$ ipython --no-banner

In [1]: import numpy as np

In [2]: np.set_printoptions(precision=3, suppress=True, linewidth=200)

In [3]: def rd(a):
   ...:     return np.round(a, 3) + 0
   ...: 

In [4]: W0 = np.load("x.npy")

In [5]: rd(W0)
Out[5]: 
array([[-0.05 , -0.317, -0.947],
       [ 0.999, -0.016, -0.047],
       [ 0.   , -0.948,  0.318]])

In [6]: # columns are unit length and at right angles

In [7]: rng = np.random.default_rng(758)

In [8]: idx = rng.permutation(3)

In [9]: idx
Out[9]: array([2, 0, 1])

In [10]: out = W0[idx][:, idx]

In [11]: rd(np.sort(np.abs(np.linalg.eigvals(out))))
Out[11]: array([1., 1., 1.])

In [12]: rd(np.trace(out))
Out[12]: np.float64(0.252)

In [13]: hat = np.triu(np.array([[-2, 2, -2], [1, 0, -1], [-1, -2, -2]]), 1) + np.eye(3)

In [14]: out = hat @ W0 @ np.linalg.inv(hat)

In [15]: rd(out)
Out[15]: 
array([[ 1.948, -2.348, -0.129],
       [ 0.999, -1.065,  0.567],
       [ 0.   , -0.948, -0.631]])

In [16]: out = W0 / np.linalg.norm(W0, axis=1, keepdims=True)

In [17]: C2 = out @ out.T

In [18]: rd(np.linalg.norm(out, axis=1))
Out[18]: array([1., 1., 1.])

In [19]: np.argwhere(np.triu(np.abs(C2) > 0.95, 1))
Out[19]: array([], shape=(0, 2), dtype=int64)

In [20]: x0 = np.array([-3, -4, -3])

In [21]: a = np.maximum(W0 @ x0, 0)

In [22]: rd(a)
Out[22]: array([4.26, 0.  , 2.84])

In [23]: rd(W0 * (a > 1e-9)[:, None])
Out[23]: 
array([[-0.05 , -0.317, -0.947],
       [ 0.   ,  0.   ,  0.   ],
       [ 0.   , -0.948,  0.318]])

In [24]: rd(W0.T @ a)
Out[24]: array([-0.213, -4.044, -3.132])
